$ python -q
>>> import numpy as np
>>> np.set_printoptions(precision=1, suppress=True, linewidth=120, legacy="1.25")
>>> tidy = lambda a: np.round(a, 1) + 0
>>> J = np.loadtxt("out15.csv", delimiter=",")
>>> J
array([[0., 0., 0., 0., 0., 0., 0., 0., 0., 0., 0., 0., 0.],
       [2., 1., 0., 0., 0., 0., 0., 0., 0., 0., 0., 0., 0.],
       [1., 1., 2., 0., 0., 0., 0., 0., 0., 0., 0., 0., 0.],
       [1., 0., 2., 2., 0., 0., 0., 0., 0., 0., 0., 0., 0.],
       [0., 0., 1., 1., 2., 0., 0., 0., 0., 0., 0., 0., 0.],
       [1., 1., 0., 2., 1., 1., 0., 0., 0., 0., 0., 0., 0.],
       [1., 0., 1., 0., 2., 1., 0., 0., 0., 0., 0., 0., 0.],
       [1., 2., 2., 0., 1., 1., 0., 1., 0., 0., 0., 0., 0.],
       [1., 2., 2., 0., 2., 2., 0., 1., 2., 0., 0., 0., 0.],
       [0., 2., 0., 0., 2., 1., 0., 1., 2., 0., 0., 0., 0.],
       [1., 2., 0., 0., 2., 2., 1., 2., 2., 0., 2., 0., 0.],
       [1., 2., 1., 0., 1., 1., 2., 2., 2., 0., 0., 0., 0.],
       [1., 0., 2., 0., 0., 2., 1., 1., 1., 0., 1., 0., 0.]])
>>> np.linalg.matrix_rank(J - J[0, 0] * np.eye(13))
10
>>> try:
...     np.linalg.inv(J)
... except np.linalg.LinAlgError as e:
...     print(repr(e))
... 
LinAlgError('Singular matrix')
>>> np.linalg.cond(J) > 100
True
>>> [round(float(x), 1) for x in np.linalg.svd(J, compute_uv=False)[:3]]
[9.8, 4.4, 3.3]
>>> tidy(np.linalg.norm(J))
12.2
>>> np.unravel_index(np.abs(J).argmax(), J.shape)
(1, 0)
>>> np.count_nonzero(J)
61
>>> tidy(np.linalg.svd(J, compute_uv=False))
array([9.8, 4.4, 3.3, 2.6, 2.5, 2.1, 1.5, 1.3, 1. , 0.3, 0. , 0. , 0. ])
>>> tidy(J.mean(axis=0))
array([0.8, 1. , 1. , 0.4, 1. , 0.8, 0.3, 0.6, 0.7, 0. , 0.2, 0. , 0. ])
>>> K = np.load("layer14.npy")
>>> K
array([[0, 1, 2, 1, 1, 2, 0, 1, 0, 0, 1, 1, 2, 2],
       [0, 0, 2, 1, 0, 1, 1, 2, 2, 1, 1, 1, 1, 2],
       [0, 0, 0, 2, 0, 1, 2, 1, 1, 1, 0, 1, 0, 0],
       [0, 0, 0, 0, 1, 1, 1, 2, 1, 0, 2, 2, 2, 1],
       [0, 0, 0, 0, 0, 2, 1, 1, 2, 2, 0, 0, 1, 2],
       [0, 0, 0, 0, 0, 0, 0, 2, 0, 2, 1, 1, 0, 2],
       [0, 0, 0, 0, 0, 0, 0, 0, 1, 1, 1, 2, 1, 0],
       [0, 0, 0, 0, 0, 0, 0, 0, 0, 0, 1, 2, 1, 1],
       [0, 0, 0, 0, 0, 0, 0, 0, 0, 0, 2, 2, 0, 2],
       [0, 0, 0, 0, 0, 0, 0, 0, 0, 0, 2, 0, 1, 2],
       [0, 0, 0, 0, 0, 0, 0, 0, 0, 0, 0, 2, 0, 0],
       [0, 0, 0, 0, 0, 0, 0, 0, 0, 0, 0, 0, 2, 0],
       [0, 0, 0, 0, 0, 0, 0, 0, 0, 0, 0, 0, 0, 0],
       [0, 0, 0, 0, 0, 0, 0, 0, 0, 0, 0, 0, 0, 0]])
>>> tidy(np.linalg.norm(K, 2) / np.linalg.norm(K))
0.8
>>> np.linalg.cond(K) > 100
True
>>> np.argsort(-np.linalg.norm(K, axis=0).round(6), kind="stable")[:3]
array([13, 11, 10])
